$ ipython --no-banner

In [1]: import numpy as np

In [2]: np.set_printoptions(precision=2, suppress=True, linewidth=120, floatmode="fixed")

In [3]: W0 = np.loadtxt("x.csv", delimiter=",")

In [4]: W0
Out[4]: 
array([[0.00, 1.00, 1.00],
       [1.00, 0.00, 1.00],
       [1.00, 1.00, 0.00]])

In [5]: f = np.array([4, 2])

In [6]: np.correlate(W0[2], W0[1], "full")
Out[6]: array([1.00, 1.00, 1.00, 1.00, 0.00])

In [7]: np.cross(W0[2, :3], W0[1, :3])
Out[7]: array([ 1.00, -1.00, -1.00])

In [8]: B = np.array([[1, 0], [0, 2]])

In [9]: m1 = np.tile(B, (2, 2))

In [10]: m1
Out[10]: 
array([[1, 0, 1, 0],
       [0, 2, 0, 2],
       [1, 0, 1, 0],
       [0, 2, 0, 2]])

In [11]: t = np.radians(60)

In [12]: Rm = np.eye(4)

In [13]: Rm[1, 1] = Rm[0, 0] = np.cos(t)

In [14]: Rm[1, 0], Rm[0, 1] = -np.sin(t), np.sin(t)

In [15]: Rm
Out[15]: 
array([[ 0.50,  0.87,  0.00,  0.00],
       [-0.87,  0.50,  0.00,  0.00],
       [ 0.00,  0.00,  1.00,  0.00],
       [ 0.00,  0.00,  0.00,  1.00]])

In [16]: B = m1 @ Rm.T

In [17]: np.allclose(np.linalg.norm(m1, axis=1), np.linalg.norm(B, axis=1))
Out[17]: True

In [18]: np.abs(B - m1).max(axis=0)
Out[18]: array([1.73, 1.00, 0.00, 0.00])

In [19]: Uu, s, Vh = np.linalg.svd(m1)

In [20]: evecs = Vh[:(s > 1e-8).sum()]

In [21]: rng = np.random.default_rng(83649)

In [22]: vec = m1[3] + -3 * m1[1] + rng.integers(2) * np.eye(4)[1]

In [23]: vec
Out[23]: array([ 0.00, -3.00,  0.00, -4.00])

In [24]: np.diag(evecs.T @ evecs)
Out[24]: array([0.50, 0.50, 0.50, 0.50])

In [25]: np.allclose(evecs.T @ evecs @ vec, vec)
Out[25]: False

In [26]: round(float(np.linalg.norm(vec - evecs.T @ evecs @ vec)), 2)
Out[26]: 0.71

In [27]: Uu, s, Vh = np.linalg.svd(m1)

In [28]: np.argmax(s[:-1] / (s[1:] + 1e-6)) + 1
Out[28]: np.int64(2)

In [29]: B = Uu[:, :2] @ np.diag(s[:2]) @ Vh[:2]

In [30]: np.round(np.linalg.norm(m1 - B, 2), 2), round(float(s[2]), 2)
Out[30]: (np.float64(0.0), 0.0)

In [31]: round(float(np.linalg.norm(m1 - B) / np.linalg.norm(m1)), 2)
Out[31]: 0.0

In [32]: np.linalg.matrix_rank(m1, rtol=0.05)
Out[32]: np.int64(2)

In [33]: B.round(2) + 0
Out[33]: 
array([[1.00, 0.00, 1.00, 0.00],
       [0.00, 2.00, 0.00, 2.00],
       [1.00, 0.00, 1.00, 0.00],
       [0.00, 2.00, 0.00, 2.00]])

In [34]: f = np.array([0, 1, 1, 0]) + 0.5

In [35]: A = np.eye(4) - 2 * np.outer(f, f) / (f @ f)

In [36]: A
Out[36]: 
array([[ 0.90, -0.30, -0.30, -0.10],
       [-0.30,  0.10, -0.90, -0.30],
       [-0.30, -0.90,  0.10, -0.30],
       [-0.10, -0.30, -0.30,  0.90]])

In [37]: np.linalg.norm(A, axis=0)
Out[37]: array([1.00, 1.00, 1.00, 1.00])

In [38]: round(float(np.linalg.norm(A[1] - A[3])), 2)
Out[38]: 1.41

In [39]: round(float(np.linalg.norm(A[1], 1)), 2), round(np.linalg.norm(A[1], np.inf), 2)
Out[39]: (1.6, np.float64(0.9))

In [40]: round(np.linalg.norm(A, 2), 2)
Out[40]: np.float64(1.0)

In [41]: np.linalg.norm(A, axis=1)
Out[41]: array([1.00, 1.00, 1.00, 1.00])

In [42]: vec = np.array([0, 0, -3, 1])

In [43]: y = A @ vec

In [44]: y
Out[44]: array([ 0.80,  2.40, -0.60,  1.80])

In [45]: np.round(np.linalg.solve(A, A[:, 2]), 2) + 0
Out[45]: array([0.00, 0.00, 1.00, 0.00])

In [46]: np.round(np.linalg.solve(A, y), 2) + 0
Out[46]: array([ 0.00,  0.00, -3.00,  1.00])

In [47]: np.round(np.linalg.solve(A, -1 * y), 2) + 0
Out[47]: array([ 0.00,  0.00,  3.00, -1.00])

In [48]: X = np.load("sample5.npy")

In [49]: X
Out[49]: 
array([[-0.04,  0.00,  0.00],
       [ 0.88, -0.30,  0.80],
       [ 0.01,  0.00,  1.70],
       [ 4.22, -1.40,  0.30],
       [-2.10,  0.70, -1.50],
       [-6.29,  2.10, -0.20],
       [-2.12,  0.70,  0.40],
       [ 3.60, -1.20,  1.10],
       [-0.94,  0.30, -0.90],
       [ 1.77, -0.60,  2.20],
       [ 5.40, -1.80, -0.60],
       [-0.58,  0.20,  0.00],
       [-2.72,  0.90,  1.20]])

In [50]: B = np.c_[X[:, :2] @ np.array([[-1, 1], [2, 1]]), np.array([1, 2, 2, 2, 3, 0, 0, 1, 0, 3, 0, 1, 0])]

In [51]: B
Out[51]: 
array([[ 0.04, -0.04,  1.00],
       [-1.48,  0.58,  2.00],
       [-0.01,  0.01,  2.00],
       [-7.02,  2.82,  2.00],
       [ 3.50, -1.40,  3.00],
       [10.49, -4.19,  0.00],
       [ 3.52, -1.42,  0.00],
       [-6.00,  2.40,  1.00],
       [ 1.54, -0.64,  0.00],
       [-2.97,  1.17,  3.00],
       [-9.00,  3.60,  0.00],
       [ 0.98, -0.38,  1.00],
       [ 4.52, -1.82,  0.00]])

In [52]: np.linalg.matrix_rank(B)
Out[52]: np.int64(3)

In [53]: np.round(np.linalg.norm(B - X @ np.linalg.lstsq(X, B)[0], axis=0), 2) + 0
Out[53]: array([0.00, 0.00, 5.16])

In [54]: np.linalg.norm(np.linalg.qr(X)[0].T @ B, axis=0) ** 2 / ((B ** 2).sum(axis=0) + 1e-12)
Out[54]: array([1.00, 1.00, 0.19])

In [55]: np.round(np.linalg.lstsq(X, B[:, 0])[0], 2) + 0
Out[55]: array([-1.00,  2.00,  0.00])

In [56]: mat = np.load("layer8.npy")

In [57]: mat
Out[57]: 
array([[ 0.81,  0.00,  0.00, -0.59],
       [ 0.00,  1.00,  0.00,  0.00],
       [ 0.00,  0.00,  1.00,  0.00],
       [ 0.59,  0.00,  0.00,  0.81]])

In [58]: B = np.array([[0, -2], [1, -2], [2, 1], [2, -1]])

In [59]: mat @ B
Out[59]: 
array([[-1.18, -1.03],
       [ 1.00, -2.00],
       [ 2.00,  1.00],
       [ 1.62, -1.98]])

In [60]: np.vstack([mat, B.T]).shape
Out[60]: (6, 4)

In [61]: np.linalg.matrix_rank(mat @ B)
Out[61]: np.int64(2)

In [62]: np.round(np.trace(np.linalg.pinv(m1) @ m1), 2)
Out[62]: np.float64(2.0)

In [63]: np.abs(np.diag(np.linalg.qr(m1)[1])) > 1e-9
Out[63]: array([ True,  True, False, False])

In [64]: np.unique(m1.round(6), axis=0).shape
Out[64]: (2, 4)

In [65]: feats = np.array([[0, 1, 0], [0, 0, 1], [1, 0, 0]])

In [66]: np.argsort(-np.linalg.norm(m1, axis=0).round(6), kind="stable")[:3]
Out[66]: array([1, 3, 0])

In [67]: [round(float(x), 2) for x in np.linalg.svd(m1, compute_uv=False)[:3]]
Out[67]: [4.0, 2.0, 0.0]

In [68]: round(float(np.linalg.norm(m1, 2) / np.linalg.norm(m1)), 2)
Out[68]: 0.89

In [69]: K = np.load("run10.npy")

In [70]: K
Out[70]: 
array([[-0.72,  0.48,  0.45],
       [-5.42,  3.58,  3.59],
       [-1.93,  1.28,  1.23],
       [-0.59,  0.38,  0.38],
       [-1.42,  0.92,  0.92],
       [ 2.24, -1.49, -1.51],
       [ 2.34, -1.58, -1.57],
       [ 2.03, -1.30, -1.31],
       [-2.82,  1.90,  1.87],
       [-0.46,  0.32,  0.33],
       [-0.53,  0.36,  0.40],
       [-0.23,  0.14,  0.12],
       [-2.53,  1.67,  1.71]])

In [71]: Uu, s, Vh = np.linalg.svd(K, full_matrices=False)

In [72]: np.round(Uu.T @ Uu, 2) + 0
Out[72]: 
array([[1.00, 0.00, 0.00],
       [0.00, 1.00, 0.00],
       [0.00, 0.00, 1.00]])

In [73]: s
Out[73]: array([11.09,  0.09,  0.05])

In [74]: Uu.shape, s.shape, Vh.shape
Out[74]: ((13, 3), (3,), (3, 3))

In [75]: np.round(Vh @ Vh.T, 2) + 0
Out[75]: 
array([[1.00, 0.00, 0.00],
       [0.00, 1.00, 0.00],
       [0.00, 0.00, 1.00]])

In [76]: np.cumsum(s ** 2) / np.sum(s ** 2)
Out[76]: array([1.00, 1.00, 1.00])
